$ ipython --no-banner

In [1]: import numpy as np

In [2]: from numpy import linalg as LA

In [3]: np.set_printoptions(precision=2, suppress=True, linewidth=160)

In [4]: def rd(a):
   ...:     return np.round(a, 2) + 0
   ...: 

In [5]: F = np.loadtxt("x.csv", delimiter=",")

In [6]: print(F)
[[ 2. -3.  1. -3. -3.]
 [-3. -2.  2. -1. -2.]
 [ 1.  2.  6.  0. -6.]
 [-3. -1.  0. -4.  2.]
 [-3. -2. -6.  2. -4.]]

In [7]: print([round(float(LA.det(F[:i, :i])), 2) + 0 for i in range(1, 6)])
[2.0, -13.0, -96.0, 397.0, -4042.0]

In [8]: m1 = np.load("mat.npy")

In [9]: print(m1)
[[-1.   0.7  0.2  0.3 -0.3  1.4  0.3 -1.5  0.1  0.7]
 [-1.9 -1.2 -0.3 -0.3 -1.2 -0.4 -0.7 -0.7 -0.1  0.2]
 [ 0.2 -0.4  0.7 -0.4 -0.4 -1.   0.8 -0.5  0.5  0.9]
 [-1.4  0.7  1.1 -1.5  0.3  1.   0.6  0.2 -0.3  1.4]
 [ 0.1 -0.1 -0.3 -0.4 -0.4 -1.2  0.5  0.2  0.8 -0.2]
 [-0.1  0.4 -0.2 -0.2  1.5 -0.1  1.   0.8 -1.8  0.6]
 [-0.8  0.3 -0.1  1.2  0.1  0.8  0.2 -1.5 -1.   0.1]
 [-1.  -0.7 -0.2 -0.5 -1.  -1.5 -1.1  0.2  0.5  0.6]
 [ 0.7  1.9  1.3  0.3 -0.3 -2.  -0.7 -0.7  1.3 -0.1]
 [-0.8 -1.5 -0.2  0.6  0.8  0.7 -1.6  1.8  0.  -0.5]
 [-0.9  0.  -0.4  0.  -0.3 -0.7 -0.5 -2.3 -0.5  0.6]
 [-0.5  0.6 -2.5 -0.7  0.   1.7  0.6  0.2 -0.5  0.3]]

In [10]: x = np.array([-1, 1, 0, 1, 1, 0, 0, 2, 0, 2])

In [11]: rhs = m1 @ x

In [12]: print(rd(LA.pinv(m1) @ m1))
[[1. 0. 0. 0. 0. 0. 0. 0. 0. 0.]
 [0. 1. 0. 0. 0. 0. 0. 0. 0. 0.]
 [0. 0. 1. 0. 0. 0. 0. 0. 0. 0.]
 [0. 0. 0. 1. 0. 0. 0. 0. 0. 0.]
 [0. 0. 0. 0. 1. 0. 0. 0. 0. 0.]
 [0. 0. 0. 0. 0. 1. 0. 0. 0. 0.]
 [0. 0. 0. 0. 0. 0. 1. 0. 0. 0.]
 [0. 0. 0. 0. 0. 0. 0. 1. 0. 0.]
 [0. 0. 0. 0. 0. 0. 0. 0. 1. 0.]
 [0. 0. 0. 0. 0. 0. 0. 0. 0. 1.]]

In [13]: print(rd(LA.solve(m1.T @ m1, m1.T @ rhs)))
[-1.  1.  0.  1.  1.  0.  0.  2.  0.  2.]

In [14]: print(rd(rhs))
[ 0.1 -1.8 -0.6  4.1 -1.   4.6 -0.4  0.4 -0.4  3.3 -2.8  1.4]

In [15]: rng = np.random.default_rng(94812)

In [16]: rhs = rhs + 0.1 * rng.normal(size=12)

In [17]: print(rd(rhs))
[-0.05 -1.88 -0.56  3.93 -1.15  4.69 -0.41  0.46 -0.43  3.38 -3.04  1.51]

In [18]: c, *_ = LA.lstsq(m1, rhs)

In [19]: print(rd(LA.norm(rhs - m1 @ c)))
0.1

In [20]: print([round(float(LA.norm(LA.solve(m1.T @ m1 + lam * np.eye(10), m1.T @ rhs))), 2) for lam in (0, 1, 10, 100)])
[3.67, 2.37, 1.18, 0.26]

In [21]: B = np.c_[m1[:, :3] @ np.array([[0, 3, 1], [-2, 1, 2], [2, 0, 1]]), np.array([0, 2, 3, 2, 0, 0, 3, 0, 0, 0, 1, 1])]

In [22]: print(rd(B))
[[-1.  -2.3  0.6  0. ]
 [ 1.8 -6.9 -4.6  2. ]
 [ 2.2  0.2  0.1  3. ]
 [ 0.8 -3.5  1.1  2. ]
 [-0.4  0.2 -0.4  0. ]
 [-1.2  0.1  0.5  0. ]
 [-0.8 -2.1 -0.3  3. ]
 [ 1.  -3.7 -2.6  0. ]
 [-1.2  4.   5.8  0. ]
 [ 2.6 -3.9 -4.   0. ]
 [-0.8 -2.7 -1.3  1. ]
 [-6.2 -0.9 -1.8  1. ]]

In [23]: print(LA.matrix_rank(B))
4

In [24]: E = np.load("case2.npy")

In [25]: print(E)
[[-1 -2 -3 -1  1  0 -2 -2  1 -2  2  0  0 -2  0]
 [-2  2  3 -1 -1  3  1  1 -1  1  1  2 -2 -3  0]
 [ 0  0  3  2 -2  3  1 -2 -3 -3  2 -3 -1 -1  1]
 [-1 -3  2  1 -3  1 -1  3  0 -1  0  1  1 -3  3]
 [ 3 -1 -1 -1 -2  1  3  0  2 -1  2  0 -3 -2 -3]
 [ 0 -3  0 -1  3  0  1 -3  0  2 -2  1 -3 -1  1]]

In [26]: left, sv, VT = LA.svd(E, full_matrices=False)

In [27]: print(rd(left.T @ left))
[[1. 0. 0. 0. 0. 0.]
 [0. 1. 0. 0. 0. 0.]
 [0. 0. 1. 0. 0. 0.]
 [0. 0. 0. 1. 0. 0.]
 [0. 0. 0. 0. 1. 0.]
 [0. 0. 0. 0. 0. 1.]]

In [28]: print(left.shape, sv.shape, VT.shape)
(6, 6) (6,) (6, 15)

In [29]: print((sv > 1e-8).sum())
6

In [30]: print(rd(np.abs(VT[0])))
[0.09 0.02 0.47 0.15 0.45 0.42 0.12 0.16 0.23 0.24 0.24 0.07 0.1  0.36 0.15]

In [31]: print(np.allclose(left * sv @ VT, E))
True

In [32]: G = E.T @ E

In [33]: print((E @ E.T).shape)
(6, 6)

In [34]: def softmax(z):
    ...:     e = np.exp(z - z.max(axis=-1, keepdims=True))
    ...:     return e / e.sum(axis=-1, keepdims=True)
    ...: 

In [35]: print(rd(softmax(E).sum(axis=1)))
[1. 1. 1. 1. 1. 1.]

In [36]: print(rd(softmax(E[3])))
[0.01 0.   0.12 0.04 0.   0.04 0.01 0.33 0.02 0.01 0.02 0.04 0.04 0.   0.33]

In [37]: print(rd(softmax(E[3] + -3)))
[0.01 0.   0.12 0.04 0.   0.04 0.01 0.33 0.02 0.01 0.02 0.04 0.04 0.   0.33]

In [38]: print(rd(softmax(10 * E[3])))
[0.  0.  0.  0.  0.  0.  0.  0.5 0.  0.  0.  0.  0.  0.  0.5]

In [39]: S = E @ E.T / np.sqrt(15)

In [40]: print(rd(softmax(S)))
[[1. 0. 0. 0. 0. 0.]
 [0. 1. 0. 0. 0. 0.]
 [0. 0. 1. 0. 0. 0.]
 [0. 0. 0. 1. 0. 0.]
 [0. 0. 0. 0. 1. 0.]
 [0. 0. 0. 0. 0. 1.]]

In [41]: print(rd(softmax(S + np.triu(np.full(S.shape, -np.inf), 1))))
[[1. 0. 0. 0. 0. 0.]
 [0. 1. 0. 0. 0. 0.]
 [0. 0. 1. 0. 0. 0.]
 [0. 0. 0. 1. 0. 0.]
 [0. 0. 0. 0. 1. 0.]
 [0. 0. 0. 0. 0. 1.]]

In [42]: print(rd(softmax(S)[3] @ E))
[-1. -3.  2.  1. -3.  1. -1.  3.  0. -1.  0.  1.  1. -3.  3.]

In [43]: theta = np.radians(30)

In [44]: Rm = np.eye(10)

In [45]: Rm[1, 1] = Rm[7, 7] = np.cos(theta)

In [46]: Rm[1, 7], Rm[7, 1] = -np.sin(theta), np.sin(theta)

In [47]: print(rd(Rm))
[[ 1.    0.    0.    0.    0.    0.    0.    0.    0.    0.  ]
 [ 0.    0.87  0.    0.    0.    0.    0.   -0.5   0.    0.  ]
 [ 0.    0.    1.    0.    0.    0.    0.    0.    0.    0.  ]
 [ 0.    0.    0.    1.    0.    0.    0.    0.    0.    0.  ]
 [ 0.    0.    0.    0.    1.    0.    0.    0.    0.    0.  ]
 [ 0.    0.    0.    0.    0.    1.    0.    0.    0.    0.  ]
 [ 0.    0.    0.    0.    0.    0.    1.    0.    0.    0.  ]
 [ 0.    0.5   0.    0.    0.    0.    0.    0.87  0.    0.  ]
 [ 0.    0.    0.    0.    0.    0.    0.    0.    1.    0.  ]
 [ 0.    0.    0.    0.    0.    0.    0.    0.    0.    1.  ]]

In [48]: B = m1 @ Rm.T

In [49]: print(rd(np.abs(B - m1).max(axis=0)))
[0.   1.15 0.   0.   0.   0.   0.   1.04 0.   0.  ]

In [50]: print(rd(LA.svd(m1, compute_uv=False)), rd(LA.svd(B, compute_uv=False)))
[5.15 4.55 4.12 3.19 2.77 2.42 1.9  0.89 0.79 0.58] [5.15 4.55 4.12 3.19 2.77 2.42 1.9  0.89 0.79 0.58]

In [51]: Q = F.astype(float).copy()

In [52]: for j in range(5):
    ...:     Q[:, j] -= Q[:, :j] @ (Q[:, :j].T @ Q[:, j])
    ...:     Q[:, j] /= LA.norm(Q[:, j])
    ...: 

In [53]: print(rd(Q))
[[ 0.35 -0.86  0.23 -0.11 -0.25]
 [-0.53 -0.23  0.58  0.44  0.38]
 [ 0.18  0.39  0.58  0.23 -0.66]
 [-0.53  0.01  0.24 -0.79 -0.2 ]
 [-0.53 -0.23 -0.47  0.35 -0.57]]

In [54]: print(rd(Q.T @ F))
[[ 5.66  1.94  3.54  0.53  0.  ]
 [ 0.    4.27  2.37  2.34  1.64]
 [ 0.    0.    7.67 -3.18 -2.98]
 [ 0.    0.    0.    3.76 -4.87]
 [ 0.    0.    0.    0.    5.8 ]]

In [55]: W0 = np.loadtxt("block13.csv", delimiter=",")

In [56]: print(W0)
[[ 0.  0.  0.  0.  0.  0. -3.  0.  0.  0.  0.  0.  0.  0.]
 [ 0.  0. -3.  0.  1. -1.  0.  0.  0.  0.  0.  2.  0. -2.]
 [ 0.  0.  0. -3. -1. -3.  0.  0.  0. -1. -2.  0.  0.  0.]
 [ 0.  0.  0.  0. -1.  0.  0.  0.  0.  0.  0.  0.  0.  0.]
 [ 0.  0. -3.  0.  0.  0.  0.  0.  0. -2.  0.  0.  0.  0.]
 [ 1.  0.  0.  0.  0.  0.  0.  0. -3.  0.  0.  0.  0.  0.]
 [ 3.  0.  0.  0.  0.  0.  0.  0.  1.  2.  1. -3.  0. -3.]
 [ 0.  0.  0.  2. -1.  0.  2.  0.  0.  0.  0.  0.  0.  3.]]

In [57]: B = F / LA.norm(F, axis=1, keepdims=True)

In [58]: G = B @ B.T

In [59]: print((np.abs(G) > 0.9).astype(int))
[[1 0 0 0 0]
 [0 1 0 0 0]
 [0 0 1 0 0]
 [0 0 0 1 0]
 [0 0 0 0 1]]

In [60]: print(rd(G))
[[ 1.    0.41  0.4   0.1   0.  ]
 [ 0.41  1.    0.41  0.43  0.18]
 [ 0.4   0.41  1.   -0.35 -0.26]
 [ 0.1   0.43 -0.35  1.   -0.11]
 [ 0.    0.18 -0.26 -0.11  1.  ]]

In [61]: print(rd(LA.norm(B, axis=1)))
[1. 1. 1. 1. 1.]

In [62]: print(rd(G[4]))
[ 0.    0.18 -0.26 -0.11  1.  ]

In [63]: B = np.array([[-1, -1, 1],
    ...:     [0, 0, 1],
    ...:     [-3, 0, -2],
    ...:     [1, 1, -1],
    ...:     [-3, 0, -1],
    ...:     [3, 2, 0],
    ...:     [0, 2, -1],
    ...:     [-2, 0, -2],
    ...:     [-3, 1, -2],
    ...:     [2, -2, 3],
    ...:     [-2, 3, 3],
    ...:     [0, 3, -2],
    ...:     [1, 1, 3],
    ...:     [1, -3, 2]])

In [64]: print(W0 @ B)
[[  0.  -6.   3.]
 [  1.  10.  -3.]
 [ -7. -13.  -5.]
 [  3.   0.   1.]
 [  5.   4.   0.]
 [  8.  -4.   7.]
 [ -7.  -3.  10.]
 [  8.  -3.   3.]]

In [65]: print(LA.matrix_rank(np.vstack([W0, B.T])))
11

In [66]: print(np.einsum("ik,kj->ij", W0, B))
[[  0.  -6.   3.]
 [  1.  10.  -3.]
 [ -7. -13.  -5.]
 [  3.   0.   1.]
 [  5.   4.   0.]
 [  8.  -4.   7.]
 [ -7.  -3.  10.]
 [  8.  -3.   3.]]

In [67]: print(B.T @ W0.T)
[[  0.   1.  -7.   3.   5.   8.  -7.   8.]
 [ -6.  10. -13.   0.   4.  -4.  -3.  -3.]
 [  3.  -3.  -5.   1.   0.   7.  10.   3.]]

In [68]: print(rd(LA.norm(E[4] - E[3])))
11.0

In [69]: print(rd(LA.norm(E) ** 2 / LA.norm(E, 2) ** 2))
3.29

In [70]: print(rd(LA.norm(E, 1)), rd(LA.norm(E, np.inf)))
12.0 27.0

In [71]: print(LA.norm(E, axis=1).argmax())
2

In [72]: print(E[4] @ E[3])
-4

In [73]: T = np.stack([W0, 2 * W0, W0[::-1]])

In [74]: print(T.shape)
(3, 8, 14)

In [75]: print(rd(LA.norm(T, axis=(1, 2))))
[11.27 22.54 11.27]

In [76]: print(LA.matrix_rank(T))
[8 8 8]

In [77]: K = np.loadtxt("data.csv", delimiter=",")

In [78]: print(K)
[[-6. -6. -3. -3. -3. -6.  0. -6.  0. -6. -6.  0.]
 [ 6.  6.  3.  3.  3.  6.  0.  6.  0.  6.  6.  0.]
 [ 6.  6.  3.  3.  3.  6.  0.  6.  0.  6.  6.  0.]
 [-6. -6. -3. -3. -3. -6.  0. -6.  0. -6. -6.  0.]
 [-6. -6. -3. -3. -3. -6.  0. -6.  0. -6. -6.  0.]
 [ 4.  4.  2.  2.  2.  4.  0.  4.  0.  4.  4.  0.]
 [-4. -4. -2. -2. -2. -4.  0. -4.  0. -4. -4.  0.]
 [-2. -2. -1. -1. -1. -2.  0. -2.  0. -2. -2.  0.]
 [-2. -2. -1. -1. -1. -2.  0. -2.  0. -2. -2.  0.]]

In [79]: r0 = np.array([1, 1])

In [80]: print(np.cross(K[5, :3], K[8, :3]))
[0. 0. 0.]

In [81]: print(np.correlate(K[5], K[8], "full"))
[  0.  -8. -16. -12. -16. -16. -24. -24. -24. -30. -28. -54. -28. -30. -24. -24. -24. -16. -16. -12. -16.  -8.   0.]

In [82]: print(np.polyval(r0, K[5]))
[5. 5. 3. 3. 3. 5. 1. 5. 1. 5. 5. 1.]

In [83]: J = np.maximum(np.array([[-7, -1, 9],
    ...:     [2, -4, 1],
    ...:     [-8, 4, -4],
    ...:     [-8, 2, -1],
    ...:     [6, -8, 9],
    ...:     [-1, -9, -6],
    ...:     [8, -5, 9],
    ...:     [1, 0, 9],
    ...:     [-5, 2, 0],
    ...:     [-7, 0, -9],
    ...:     [0, -9, -9],
    ...:     [-4, -1, 4],
    ...:     [6, 9, 5],
    ...:     [-6, -9, -5],
    ...:     [9, 4, 6],
    ...:     [-5, -4, 3],
    ...:     [8, -1, 2],
    ...:     [8, 1, -9],
    ...:     [-8, 0, -7],
    ...:     [-5, -9, -4],
    ...:     [1, -7, 4],
    ...:     [4, 5, -9],
    ...:     [2, 1, 5],
    ...:     [-5, 7, 1],
    ...:     [-1, 3, 4]]) @ np.array([[0, 3, -2, -3], [-3, 3, -3, -3], [-3, 0, -2, -3]]) + np.array([0, 2, 1, 0]), 0)

In [84]: print(J)
[[ 0  0  0  0]
 [ 9  0  7  3]
 [ 0  0 13 24]
 [ 0  0 13 21]
 [ 0  0  0  0]
 [45  0 42 48]
 [ 0 11  0  0]
 [ 0  5  0  0]
 [ 0  0  5  9]
 [27  0 33 48]
 [54  0 46 54]
 [ 0  0  4  3]
 [ 0 47  0  0]
 [42  0 50 60]
 [ 0 41  0  0]
 [ 3  0 17 18]
 [ 0 23  0  0]
 [24 29  0  0]
 [21  0 31 45]
 [39  0 46 54]
 [ 9  0 12  6]
 [12 29  0  0]
 [ 0 11  0  0]
 [ 0  8  0  0]
 [ 0  8  0  0]]

In [85]: Q, Rm = LA.qr(J)

In [86]: print(rd(Q @ Rm))
[[ 0.  0.  0.  0.]
 [ 9.  0.  7.  3.]
 [ 0.  0. 13. 24.]
 [ 0.  0. 13. 21.]
 [ 0.  0.  0.  0.]
 [45.  0. 42. 48.]
 [ 0. 11.  0.  0.]
 [ 0.  5.  0.  0.]
 [ 0.  0.  5.  9.]
 [27.  0. 33. 48.]
 [54.  0. 46. 54.]
 [ 0.  0.  4.  3.]
 [ 0. 47.  0.  0.]
 [42.  0. 50. 60.]
 [ 0. 41.  0.  0.]
 [ 3.  0. 17. 18.]
 [ 0. 23.  0.  0.]
 [24. 29.  0.  0.]
 [21.  0. 31. 45.]
 [39.  0. 46. 54.]
 [ 9.  0. 12.  6.]
 [12. 29.  0.  0.]
 [ 0. 11.  0.  0.]
 [ 0.  8.  0.  0.]
 [ 0.  8.  0.  0.]]

In [87]: print(np.allclose(Rm.T @ Rm, J.T @ J))
True

In [88]: Z = J[[22, 4]].astype(float)

In [89]: for _ in range(5):
    ...:     idx = LA.norm(J[:, None] - Z, axis=-1).argmin(axis=1)
    ...:     Z = np.array([J[idx == j].mean(axis=0) for j in range(2)])
    ...: 

In [90]: print(idx)
[0 0 0 0 0 1 0 0 0 1 1 0 0 1 0 0 0 0 1 1 0 0 0 0 0]

In [91]: print(np.bincount(idx))
[19  6]

In [92]: print(rd(Z))
[[ 3.   11.16  3.74  4.42]
 [38.    0.   41.33 51.5 ]]

In [93]: r = LA.matrix_rank(K)

In [94]: print(r)
1

In [95]: null = LA.svd(K)[2][r:].T

In [96]: print(np.allclose(K @ null, 0))
True

In [97]: print([int(LA.matrix_rank(K[:i])) for i in range(1, len(K) + 1)])
[1, 1, 1, 1, 1, 1, 1, 1, 1]

In [98]: print(rd(null @ null.T))
[[ 0.85 -0.15 -0.07 -0.07 -0.07 -0.15  0.   -0.15  0.   -0.15 -0.15  0.  ]
 [-0.15  0.85 -0.07 -0.07 -0.07 -0.15  0.   -0.15  0.   -0.15 -0.15  0.  ]
 [-0.07 -0.07  0.96 -0.04 -0.04 -0.07  0.   -0.07  0.   -0.07 -0.07  0.  ]
 [-0.07 -0.07 -0.04  0.96 -0.04 -0.07  0.   -0.07  0.   -0.07 -0.07  0.  ]
 [-0.07 -0.07 -0.04 -0.04  0.96 -0.07  0.   -0.07  0.   -0.07 -0.07  0.  ]
 [-0.15 -0.15 -0.07 -0.07 -0.07  0.85  0.   -0.15  0.   -0.15 -0.15  0.  ]
 [ 0.    0.    0.    0.    0.    0.    1.    0.    0.    0.    0.    0.  ]
 [-0.15 -0.15 -0.07 -0.07 -0.07 -0.15  0.    0.85  0.   -0.15 -0.15  0.  ]
 [ 0.    0.    0.    0.    0.    0.    0.    0.    1.    0.    0.    0.  ]
 [-0.15 -0.15 -0.07 -0.07 -0.07 -0.15  0.   -0.15  0.    0.85 -0.15  0.  ]
 [-0.15 -0.15 -0.07 -0.07 -0.07 -0.15  0.   -0.15  0.   -0.15  0.85  0.  ]
 [ 0.    0.    0.    0.    0.    0.    0.    0.    0.    0.    0.    1.  ]]
